% python3 -q
>>> import numpy as np
>>> np.set_printoptions(suppress=True, linewidth=160)
>>> F = np.load("case6.npy")
>>> F
array([[0, 4, 0, 0, 0, 0, 0, 0],
       [0, 0, 0, 8, 0, 0, 0, 0],
       [0, 0, 0, 0, 0, 5, 0, 0],
       [0, 0, 0, 0, 0, 0, 7, 0],
       [0, 0, 1, 0, 0, 0, 0, 0],
       [8, 0, 0, 0, 0, 0, 0, 0],
       [0, 0, 0, 0, 0, 0, 0, 2],
       [0, 0, 0, 0, 0, 0, 0, 0]])
>>> np.abs(np.diag(np.linalg.qr(F)[1])) > 1e-9
array([ True,  True,  True,  True, False, False, False, False])
>>> try:
...     np.linalg.inv(F)
... except np.linalg.LinAlgError as e:
...     print("failed:", e)
... 
failed: Singular matrix
>>> left, sv, Vh = np.linalg.svd(F)
>>> np.argmax(sv[:-1] / (sv[1:] + 1e-6)) + 1
np.int64(7)
>>> Y = left[:, :7] @ np.diag(sv[:7]) @ Vh[:7]
>>> np.linalg.matrix_rank(F, rtol=0.05)
np.int64(7)
>>> round(float(np.linalg.norm(F - Y) / np.linalg.norm(F)), 2)
0.0
>>> np.argsort(-np.linalg.norm(F, axis=0).round(6), kind="stable")[:3]
array([0, 3, 6])
>>> np.linalg.cond(F) > 100
np.True_
>>> left, sv, Vh = np.linalg.svd(F)
>>> vecs = Vh[:(sv > 1e-8).sum()]
>>> rng = np.random.default_rng(305)
>>> x0 = F[5] + -1 * F[3] + rng.integers(2) * np.eye(8)[2]
>>> x0
array([ 8.,  0.,  0.,  0.,  0.,  0., -7.,  0.])
>>> np.round(np.linalg.norm(x0 - vecs.T @ vecs @ x0), 2)
np.float64(0.0)
>>> vecs.T @ vecs
array([[1., 0., 0., 0., 0., 0., 0., 0.],
       [0., 1., 0., 0., 0., 0., 0., 0.],
       [0., 0., 1., 0., 0., 0., 0., 0.],
       [0., 0., 0., 1., 0., 0., 0., 0.],
       [0., 0., 0., 0., 0., 0., 0., 0.],
       [0., 0., 0., 0., 0., 1., 0., 0.],
       [0., 0., 0., 0., 0., 0., 1., 0.],
       [0., 0., 0., 0., 0., 0., 0., 1.]])
>>> arr = np.loadtxt("layer1.csv", delimiter=",")
>>> arr
array([[ 0.9 , -0.1 , -0.2 ,  0.2 , -0.3 , -0.3 , -0.6 ,  1.43,  0.  ],
       [-0.4 , -1.  ,  1.  ,  0.1 ,  0.7 , -0.6 , -0.3 , -1.7 , -0.5 ],
       [-1.3 , -2.3 ,  0.3 ,  0.5 ,  0.  ,  0.8 , -1.8 ,  0.29,  0.3 ],
       [-0.7 , -0.1 , -0.6 ,  2.7 , -0.2 ,  0.5 ,  0.5 ,  0.12,  1.2 ],
       [ 0.9 , -0.9 , -0.1 , -0.3 ,  2.2 , -1.3 , -1.3 , -7.06,  0.3 ],
       [-1.  ,  0.8 , -0.1 ,  0.7 ,  0.2 , -1.  ,  0.1 , -0.65,  2.3 ],
       [-0.4 ,  0.2 , -0.5 ,  0.  ,  1.4 ,  0.2 ,  0.8 , -3.97, -1.  ],
       [ 0.  , -0.7 , -2.5 ,  0.7 , -1.1 , -0.7 , -0.1 ,  3.51, -0.5 ],
       [ 0.1 , -1.3 ,  0.2 ,  0.3 , -0.3 ,  0.  , -0.1 ,  1.03, -0.3 ],
       [ 1.4 ,  0.2 , -1.4 , -0.9 , -1.  ,  0.4 , -0.8 ,  3.22, -1.  ],
       [-0.9 , -1.6 , -2.4 , -1.  ,  0.  , -0.3 , -1.4 , -0.46, -0.2 ],
       [-0.8 , -0.7 , -0.3 ,  0.1 , -0.4 ,  0.6 ,  0.3 ,  1.44,  1.3 ],
       [ 0.8 ,  0.1 ,  1.2 , -1.5 ,  0.  , -0.4 , -0.1 , -0.11,  1.4 ],
       [ 2.1 , -0.4 , -0.4 , -0.6 , -1.3 ,  0.2 ,  2.4 ,  3.8 ,  1.8 ],
       [ 1.4 ,  0.3 ,  0.  , -0.9 ,  1.  ,  0.6 ,  1.9 , -2.94,  0.2 ],
       [ 1.7 , -0.5 ,  0.5 ,  0.8 ,  0.  ,  0.  , -0.6 , -0.43,  0.  ],
       [-0.2 ,  1.2 , -1.2 , -0.1 , -0.1 ,  0.2 ,  1.1 ,  0.66,  0.9 ],
       [ 1.9 , -0.1 , -0.3 ,  0.3 , -0.3 , -0.8 ,  0.4 ,  1.29, -1.1 ],
       [-1.8 ,  2.  , -0.6 ,  0.1 , -1.3 ,  0.  ,  1.1 ,  4.02, -0.4 ],
       [ 0.3 ,  0.9 , -0.6 , -0.9 , -1.6 ,  0.3 , -0.6 ,  4.56, -1.4 ],
       [ 1.5 , -0.6 ,  0.9 ,  0.8 , -0.1 ,  1.7 ,  0.9 ,  0.4 ,  0.7 ],
       [-2.1 , -1.6 ,  0.  ,  0.4 ,  1.  , -0.4 ,  0.4 , -2.72,  1.  ],
       [-1.1 , -0.8 , -0.1 , -1.  ,  0.4 , -0.6 , -0.9 , -1.42,  0.8 ],
       [ 0.7 ,  0.9 ,  1.1 ,  2.1 ,  0.8 ,  0.9 ,  0.6 , -2.53,  1.1 ],
       [-0.4 , -0.5 , -0.2 , -2.2 ,  0.3 , -1.8 ,  1.  , -0.95, -1.  ],
       [-0.6 , -0.9 , -1.7 , -0.2 , -0.8 ,  2.3 ,  0.3 ,  2.05, -0.1 ],
       [-0.8 , -0.4 , -1.3 ,  1.4 ,  0.  , -1.5 , -0.3 ,  0.2 ,  2.2 ],
       [ 0.8 , -1.6 ,  1.4 ,  1.1 ,  0.9 ,  1.4 ,  2.3 , -3.06,  1.2 ],
       [-0.6 , -2.1 ,  0.7 , -0.5 ,  0.6 , -2.1 , -0.6 , -2.24, -1.1 ],
       [ 0.5 ,  0.3 , -1.8 ,  0.5 ,  0.9 ,  0.3 ,  2.2 , -2.57,  0.4 ]])
>>> G = np.cov(arr, rowvar=False)
>>> np.argwhere(np.triu(np.abs(np.corrcoef(arr.T)) > 0.8, 1))
array([[4, 7]])
>>> np.round(np.linalg.eigvalsh(G)[::-1], 2)
array([7.97, 2.06, 1.47, 1.08, 0.8 , 0.69, 0.6 , 0.44, 0.01])
>>> np.argsort(-arr.std(axis=0).round(6), kind="stable")
array([7, 0, 6, 8, 3, 2, 1, 5, 4])
>>> np.round(np.corrcoef(arr[:, 2], arr[:, 3])[0, 1], 2)
np.float64(0.1)
>>> def softmax(z):
...     e = np.exp(z - z.max(axis=-1, keepdims=True))
...     return e / e.sum(axis=-1, keepdims=True)
... 
>>> np.round(softmax(10 * arr[6]), 2) + 0
array([0., 0., 0., 0., 1., 0., 0., 0., 0.])
>>> np.round(softmax(arr).sum(axis=1), 2)
array([1., 1., 1., 1., 1., 1., 1., 1., 1., 1., 1., 1., 1., 1., 1., 1., 1., 1., 1., 1., 1., 1., 1., 1., 1., 1., 1., 1., 1., 1.])
>>> scores = arr @ arr.T / np.sqrt(9)
>>> softmax(scores).round(6).argmax(axis=1)
array([19,  4,  2,  3,  4,  5,  4,  7,  7, 19, 10, 13, 12, 13,  4,  4, 18, 13, 18, 19, 20,  4,  4,  4, 24, 25, 26, 27,  4,  4])
>>> mat = np.maximum(np.array([[6],
...     [-5],
...     [7],
...     [-7],
...     [-4],
...     [7],
...     [-7],
...     [-3],
...     [-5],
...     [6],
...     [-2],
...     [-1],
...     [-6],
...     [-3],
...     [-5],
...     [8],
...     [-8]]) @ np.array([[2, -3, -3, -3, 0, 3, 0, 1]]) + np.array([5, 3, 5, 6, 5, 6, 7, 3]), 0)
>>> mat
array([[17,  0,  0,  0,  5, 24,  7,  9],
       [ 0, 18, 20, 21,  5,  0,  7,  0],
       [19,  0,  0,  0,  5, 27,  7, 10],
       [ 0, 24, 26, 27,  5,  0,  7,  0],
       [ 0, 15, 17, 18,  5,  0,  7,  0],
       [19,  0,  0,  0,  5, 27,  7, 10],
       [ 0, 24, 26, 27,  5,  0,  7,  0],
       [ 0, 12, 14, 15,  5,  0,  7,  0],
       [ 0, 18, 20, 21,  5,  0,  7,  0],
       [17,  0,  0,  0,  5, 24,  7,  9],
       [ 1,  9, 11, 12,  5,  0,  7,  1],
       [ 3,  6,  8,  9,  5,  3,  7,  2],
       [ 0, 21, 23, 24,  5,  0,  7,  0],
       [ 0, 12, 14, 15,  5,  0,  7,  0],
       [ 0, 18, 20, 21,  5,  0,  7,  0],
       [21,  0,  0,  0,  5, 30,  7, 11],
       [ 0, 27, 29, 30,  5,  0,  7,  0]])
>>> th = np.radians(72)
>>> r_ = np.eye(8)
>>> r_[5, 5] = r_[2, 2] = np.cos(th)
>>> r_[5, 2], r_[2, 5] = -np.sin(th), np.sin(th)
>>> r_.round(2)
array([[ 1.  ,  0.  ,  0.  ,  0.  ,  0.  ,  0.  ,  0.  ,  0.  ],
       [ 0.  ,  1.  ,  0.  ,  0.  ,  0.  ,  0.  ,  0.  ,  0.  ],
       [ 0.  ,  0.  ,  0.31,  0.  ,  0.  ,  0.95,  0.  ,  0.  ],
       [ 0.  ,  0.  ,  0.  ,  1.  ,  0.  ,  0.  ,  0.  ,  0.  ],
       [ 0.  ,  0.  ,  0.  ,  0.  ,  1.  ,  0.  ,  0.  ,  0.  ],
       [ 0.  ,  0.  , -0.95,  0.  ,  0.  ,  0.31,  0.  ,  0.  ],
       [ 0.  ,  0.  ,  0.  ,  0.  ,  0.  ,  0.  ,  1.  ,  0.  ],
       [ 0.  ,  0.  ,  0.  ,  0.  ,  0.  ,  0.  ,  0.  ,  1.  ]])
>>> Y = mat @ r_.T
>>> round(np.linalg.det(r_), 2), round(float(np.trace(r_)), 2)
(np.float64(1.0), 6.62)
>>> round(float(np.trace(np.linalg.pinv(mat) @ mat)), 2)
5.0
>>> np.abs(np.diag(np.linalg.qr(mat)[1])) > 1e-9
array([ True,  True,  True, False,  True,  True, False, False])
>>> np.allclose(mat[:-1].T @ np.linalg.lstsq(mat[:-1].T, mat[-1])[0], mat[-1])
True
>>> np.linalg.lstsq(mat[:-1].T, mat[-1])[2]
np.int32(5)
>>> left, sv, Vh = np.linalg.svd(mat)
>>> vecs = Vh[:(sv > 1e-8).sum()]
>>> x0 = mat[2] + 3 * mat[11] + rng.integers(2) * np.eye(8)[1]
>>> x0
array([28., 19., 24., 27., 20., 36., 28., 16.])
>>> np.allclose(vecs.T @ vecs @ x0, x0)
False
>>> np.round(vecs.T @ vecs, 2) + 0
array([[ 0.53,  0.  ,  0.  ,  0.  ,  0.  ,  0.16,  0.  ,  0.47],
       [ 0.  ,  0.93,  0.21, -0.14,  0.  ,  0.  ,  0.  ,  0.  ],
       [ 0.  ,  0.21,  0.36,  0.43,  0.  ,  0.  ,  0.  ,  0.  ],
       [ 0.  , -0.14,  0.43,  0.71,  0.  ,  0.  ,  0.  ,  0.  ],
       [ 0.  ,  0.  ,  0.  ,  0.  ,  0.34,  0.  ,  0.47,  0.  ],
       [ 0.16,  0.  ,  0.  ,  0.  ,  0.  ,  0.95,  0.  , -0.16],
       [ 0.  ,  0.  ,  0.  ,  0.  ,  0.47,  0.  ,  0.66,  0.  ],
       [ 0.47,  0.  ,  0.  ,  0.  ,  0.  , -0.16,  0.  ,  0.53]])
>>> mat.reshape(-1, 2)
array([[17,  0],
       [ 0,  0],
       [ 5, 24],
       [ 7,  9],
       [ 0, 18],
       [20, 21],
       [ 5,  0],
       [ 7,  0],
       [19,  0],
       [ 0,  0],
       [ 5, 27],
       [ 7, 10],
       [ 0, 24],
       [26, 27],
       [ 5,  0],
       [ 7,  0],
       [ 0, 15],
       [17, 18],
       [ 5,  0],
       [ 7,  0],
       [19,  0],
       [ 0,  0],
       [ 5, 27],
       [ 7, 10],
       [ 0, 24],
       [26, 27],
       [ 5,  0],
       [ 7,  0],
       [ 0, 12],
       [14, 15],
       [ 5,  0],
       [ 7,  0],
       [ 0, 18],
       [20, 21],
       [ 5,  0],
       [ 7,  0],
       [17,  0],
       [ 0,  0],
       [ 5, 24],
       [ 7,  9],
       [ 1,  9],
       [11, 12],
       [ 5,  0],
       [ 7,  1],
       [ 3,  6],
       [ 8,  9],
       [ 5,  3],
       [ 7,  2],
       [ 0, 21],
       [23, 24],
       [ 5,  0],
       [ 7,  0],
       [ 0, 12],
       [14, 15],
       [ 5,  0],
       [ 7,  0],
       [ 0, 18],
       [20, 21],
       [ 5,  0],
       [ 7,  0],
       [21,  0],
       [ 0,  0],
       [ 5, 30],
       [ 7, 11],
       [ 0, 27],
       [29, 30],
       [ 5,  0],
       [ 7,  0]])
>>> t3 = mat.reshape(17, 2, -1)
>>> t3.shape
(17, 2, 4)
>>> t3[:, 0]
array([[17,  0,  0,  0],
       [ 0, 18, 20, 21],
       [19,  0,  0,  0],
       [ 0, 24, 26, 27],
       [ 0, 15, 17, 18],
       [19,  0,  0,  0],
       [ 0, 24, 26, 27],
       [ 0, 12, 14, 15],
       [ 0, 18, 20, 21],
       [17,  0,  0,  0],
       [ 1,  9, 11, 12],
       [ 3,  6,  8,  9],
       [ 0, 21, 23, 24],
       [ 0, 12, 14, 15],
       [ 0, 18, 20, 21],
       [21,  0,  0,  0],
       [ 0, 27, 29, 30]])
>>> np.swapaxes(t3, 1, 2)[15]
array([[21,  5],
       [ 0, 30],
       [ 0,  7],
       [ 0, 11]])
>>> np.einsum("ihd,ihd->ih", t3, t3)
array([[ 289,  731],
       [1165,   74],
       [ 361,  903],
       [1981,   74],
       [ 838,   74],
       [ 361,  903],
       [1981,   74],
       [ 565,   74],
       [1165,   74],
       [ 289,  731],
       [ 347,   75],
       [ 190,   87],
       [1546,   74],
       [ 565,   74],
       [1165,   74],
       [ 441, 1095],
       [2470,   74]])
>>> u = np.array([0, 0, 0, 1, 2, 0, 0, 1, 2, 1, 2])
>>> J = np.outer(rng.normal(size=18), u) + 0.1 * rng.normal(size=(18, 11))
>>> J.round(2) + 0
array([[-0.07,  0.15,  0.03, -0.99, -1.59,  0.  , -0.19, -1.04, -1.76, -0.98, -1.7 ],
       [-0.09,  0.08, -0.11,  1.2 ,  2.17,  0.01,  0.03,  1.1 ,  2.17,  0.9 ,  2.11],
       [ 0.04,  0.08,  0.08,  0.02,  0.32, -0.09,  0.03,  0.07,  0.38,  0.13,  0.28],
       [-0.12, -0.02,  0.1 ,  0.66,  1.07,  0.06, -0.06,  0.46,  1.21,  0.72,  1.14],
       [-0.11,  0.18,  0.02, -1.48, -2.87, -0.01, -0.17, -1.53, -2.96, -1.38, -2.99],
       [-0.03, -0.07, -0.08, -1.11, -2.19, -0.08,  0.07, -1.2 , -2.13, -1.27, -2.44],
       [-0.07,  0.15,  0.02,  0.23,  0.12, -0.02, -0.03,  0.15,  0.26,  0.29,  0.09],
       [ 0.2 , -0.01,  0.02,  1.03,  2.01,  0.11, -0.03,  1.07,  2.1 ,  0.86,  2.22],
       [-0.04,  0.03,  0.07, -0.21, -0.36,  0.03,  0.15, -0.14, -0.37, -0.17, -0.27],
       [ 0.06,  0.23, -0.02, -0.2 , -0.19,  0.02, -0.02,  0.07, -0.19, -0.03,  0.  ],
       [-0.13,  0.1 ,  0.05,  0.32,  0.61, -0.01,  0.18,  0.36,  0.86,  0.3 ,  0.52],
       [ 0.01,  0.09, -0.01,  0.43,  0.47, -0.06,  0.05,  0.11,  0.43,  0.19,  0.37],
       [ 0.11, -0.06, -0.08,  0.05,  0.39, -0.06,  0.  ,  0.28,  0.4 ,  0.07,  0.26],
       [-0.06,  0.07, -0.14, -0.08,  0.15, -0.28,  0.02,  0.13,  0.16, -0.09,  0.31],
       [-0.01, -0.06, -0.21, -0.05, -0.25, -0.05,  0.07, -0.12, -0.3 , -0.13, -0.34],
       [-0.17,  0.04, -0.11, -0.41, -0.82, -0.06, -0.05, -0.4 , -0.61, -0.26, -0.6 ],
       [-0.15, -0.07, -0.02, -0.45, -0.63,  0.03,  0.05, -0.19, -0.89, -0.47, -0.86],
       [ 0.08,  0.02, -0.01,  0.21,  0.24,  0.02, -0.12,  0.17,  0.33,  0.14,  0.14]])
>>> x0 = np.array([2, -2, -1, 0, 2, -2, 2, 0, 2, 0, -1])
>>> rhs = J @ x0
>>> np.round(np.linalg.solve(J.T @ J, J.T @ rhs), 2) + 0
array([ 2., -2., -1.,  0.,  2., -2.,  2.,  0.,  2.,  0., -1.])
>>> np.round(np.linalg.pinv(J) @ J, 2) + 0
array([[1., 0., 0., 0., 0., 0., 0., 0., 0., 0., 0.],
       [0., 1., 0., 0., 0., 0., 0., 0., 0., 0., 0.],
       [0., 0., 1., 0., 0., 0., 0., 0., 0., 0., 0.],
       [0., 0., 0., 1., 0., 0., 0., 0., 0., 0., 0.],
       [0., 0., 0., 0., 1., 0., 0., 0., 0., 0., 0.],
       [0., 0., 0., 0., 0., 1., 0., 0., 0., 0., 0.],
       [0., 0., 0., 0., 0., 0., 1., 0., 0., 0., 0.],
       [0., 0., 0., 0., 0., 0., 0., 1., 0., 0., 0.],
       [0., 0., 0., 0., 0., 0., 0., 0., 1., 0., 0.],
       [0., 0., 0., 0., 0., 0., 0., 0., 0., 1., 0.],
       [0., 0., 0., 0., 0., 0., 0., 0., 0., 0., 1.]])
>>> rhs = rhs + 0.05 * rng.normal(size=18)
>>> rhs.round(2)
array([-5.8 ,  6.36,  1.2 ,  2.94, -9.58, -5.76,  0.26,  6.04, -1.21, -1.22,  2.25,  1.53,  1.86,  0.78, -0.22, -2.62, -2.27,  0.85])
>>> coef, *_ = np.linalg.lstsq(J, rhs)
>>> coef.round()
array([ 2., -2., -1., -0.,  2., -2.,  2., -0.,  2.,  0., -1.])
>>> coef.round(2)
array([ 1.96, -2.16, -0.78, -0.01,  2.24, -2.39,  1.8 , -0.04,  1.91,  0.25, -1.24])
>>> np.round(J.T @ (rhs - J @ coef), 2) + 0
array([0., 0., 0., 0., 0., 0., 0., 0., 0., 0., 0.])
>>> [round(float(x), 2) for x in np.linalg.svd(J, compute_uv=False)[:3]]
[10.51, 0.61, 0.55]
>>> np.linalg.matrix_rank(J, rtol=0.1)
np.int64(1)
>>> round(np.log10(np.linalg.cond(J)))
2
>>> np.linalg.cond(J) > 100
np.False_
>>> np.round(np.linalg.norm(J, 2) / np.linalg.norm(J), 2)
np.float64(0.99)
>>> K = np.load("out8.npy")
>>> K
array([[ 0.,  1.,  2.,  6.,  3.,  7.,  7.],
       [ 6.,  4.,  6., -9.,  8., -6.,  0.],
       [ 4.,  2.,  0.,  8.,  6., -7.,  2.],
       [ 0.,  0.,  0.,  0.,  1.,  1.,  0.],
       [ 0.,  0.,  0.,  0.,  1.,  0.,  0.],
       [ 0.,  0.,  0.,  0.,  2.,  1.,  0.],
       [ 0.,  0.,  0.,  2.,  1.,  0.,  1.]])
>>> np.linalg.lstsq(K[:-1].T, K[-1])[2]
np.int32(5)
>>> np.round(K @ np.linalg.pinv(K) @ K, 2) + 0
array([[ 0.,  1.,  2.,  6.,  3.,  7.,  7.],
       [ 6.,  4.,  6., -9.,  8., -6.,  0.],
       [ 4.,  2.,  0.,  8.,  6., -7.,  2.],
       [ 0.,  0.,  0.,  0.,  1.,  1.,  0.],
       [ 0.,  0.,  0.,  0.,  1.,  0.,  0.],
       [ 0.,  0.,  0.,  0.,  2.,  1.,  0.],
       [ 0.,  0.,  0.,  2.,  1.,  0.,  1.]])
